% ipython --no-banner

In [1]: import numpy as np

In [2]: np.set_printoptions(precision=2, suppress=True, linewidth=100, legacy="1.25")

In [3]: J = np.loadtxt("run12.csv", delimiter=",")

In [4]: J
Out[4]: 
array([[-1.,  0.,  0.,  0.,  0.,  0.],
       [ 0.,  0.,  0.,  2.,  0.,  1.],
       [ 0.,  0., -1.,  0.,  0.,  0.],
       [ 0.,  2.,  0.,  3.,  0.,  2.],
       [ 0.,  0.,  0.,  0., -1.,  0.],
       [ 0.,  1.,  0.,  2.,  0.,  0.]])

In [5]: # symmetric

In [6]: O, Rm = np.linalg.qr(J)

In [7]: O.shape, Rm.shape
Out[7]: ((6, 6), (6, 6))

In [8]: np.round(O @ Rm, 2) + 0
Out[8]: 
array([[-1.,  0.,  0.,  0.,  0.,  0.],
       [ 0.,  0.,  0.,  2.,  0.,  1.],
       [ 0.,  0., -1.,  0.,  0.,  0.],
       [ 0.,  2.,  0.,  3.,  0.,  2.],
       [ 0.,  0.,  0.,  0., -1.,  0.],
       [ 0.,  1.,  0.,  2.,  0.,  0.]])

In [9]: abs(Rm[0, 0]), np.round(np.linalg.norm(J[:, 0]), 2)
Out[9]: (1.0, 1.0)

In [10]: other = np.array([[-3, 0, -3],
    ...:     [3, 0, 3],
    ...:     [1, -1, 1],
    ...:     [-2, 2, -2],
    ...:     [-2, 3, 1],
    ...:     [1, 0, 2]])

In [11]: other.T @ J.T
Out[11]: 
array([[ 3., -3., -1.,  2.,  2., -1.],
       [ 0.,  4.,  1.,  6., -3.,  4.],
       [ 3., -2., -1.,  4., -1., -1.]])

In [12]: np.einsum("ik,kj->ij", J, other)
Out[12]: 
array([[ 3.,  0.,  3.],
       [-3.,  4., -2.],
       [-1.,  1., -1.],
       [ 2.,  6.,  4.],
       [ 2., -3., -1.],
       [-1.,  4., -1.]])

In [13]: np.einsum("ik,kj->ji", J, other)
Out[13]: 
array([[ 3., -3., -1.,  2.,  2., -1.],
       [ 0.,  4.,  1.,  6., -3.,  4.],
       [ 3., -2., -1.,  4., -1., -1.]])

In [14]: J @ other
Out[14]: 
array([[ 3.,  0.,  3.],
       [-3.,  4., -2.],
       [-1.,  1., -1.],
       [ 2.,  6.,  4.],
       [ 2., -3., -1.],
       [-1.,  4., -1.]])

In [15]: round(float(np.linalg.norm(J, 2)), 2)
Out[15]: 5.0

In [16]: J[1] @ J[5]
Out[16]: 4.0

In [17]: E = np.load("case7.npy")

In [18]: E
Out[18]: 
array([[ 0.57, -1.1 , -1.45, -0.08],
       [ 0.6 , -1.  , -1.3 ,  0.  ],
       [ 0.9 ,  0.6 , -1.4 ,  0.9 ]])

In [19]: x = np.array([9, 6, 1, 9])

In [20]: (E * x).sum(axis=1)
Out[20]: array([-3.64, -1.9 , 18.4 ])

In [21]: (E @ x).argmax()
Out[21]: 2

In [22]: E @ (2 * x)
Out[22]: array([-7.28, -3.8 , 36.8 ])

In [23]: E @ np.eye(4)[0]
Out[23]: array([0.57, 0.6 , 0.9 ])

In [24]: np.sign((E @ x).round(6))
Out[24]: array([-1., -1.,  1.])

In [25]: np.linalg.norm(E @ x) <= np.linalg.norm(E, 2) * np.linalg.norm(x) + 1e-9
Out[25]: True

In [26]: Uu, s, Vh = np.linalg.svd(E)

In [27]: np.argmax(s[:-1] / (s[1:] + 1e-6)) + 1
Out[27]: 2

In [28]: s
Out[28]: array([2.86, 1.56, 0.07])

In [29]: other = Uu[:, :2] @ np.diag(s[:2]) @ Vh[:2]

In [30]: np.round(np.linalg.norm(E - other) / np.linalg.norm(E), 2)
Out[30]: 0.02

In [31]: round(float(np.linalg.norm(E - other, 2)), 2), np.round(s[2], 2)
Out[31]: (0.07, 0.07)

In [32]: other
Out[32]: 
array([[ 0.6 , -1.12, -1.43, -0.06],
       [ 0.57, -0.98, -1.33, -0.02],
       [ 0.9 ,  0.6 , -1.4 ,  0.9 ]])

In [33]: np.linalg.matrix_rank(E, rtol=0.05)
Out[33]: 2

In [34]: np.linalg.matrix_rank(other)
Out[34]: 2

In [35]: other = np.array([[0, 1, 1], [1, 2, 2], [2, 1, 2], [1, 3, 2]])

In [36]: np.vstack([E, other.T]).shape
Out[36]: (6, 4)

In [37]: E @ other
Out[37]: 
array([[-4.08, -3.32, -4.69],
       [-3.6 , -2.7 , -4.  ],
       [-1.3 ,  3.4 ,  1.1 ]])

In [38]: other.T @ E.T
Out[38]: 
array([[-4.08, -3.6 , -1.3 ],
       [-3.32, -2.7 ,  3.4 ],
       [-4.69, -4.  ,  1.1 ]])

In [39]: feats = np.array([[0, 1, 2, 1], [-1, 0, -1, 1], [-2, 1, 0, -1], [-1, -1, 1, 0]])

In [40]: proj = np.triu(np.array([[2, -3, 1, 1], [0, 0, -2, 2], [3, 1, -2, 1], [-1, 2, -2, 2]]), 1) + np.eye(4)

In [41]: other = proj @ feats @ np.linalg.inv(proj)

In [42]: proj @ feats - feats @ proj
Out[42]: 
array([[ 0.,  0.,  6., -8.],
       [ 2., -7.,  3.,  4.],
       [-1., -7.,  5.,  0.],
       [ 0., -3., -1.,  2.]])
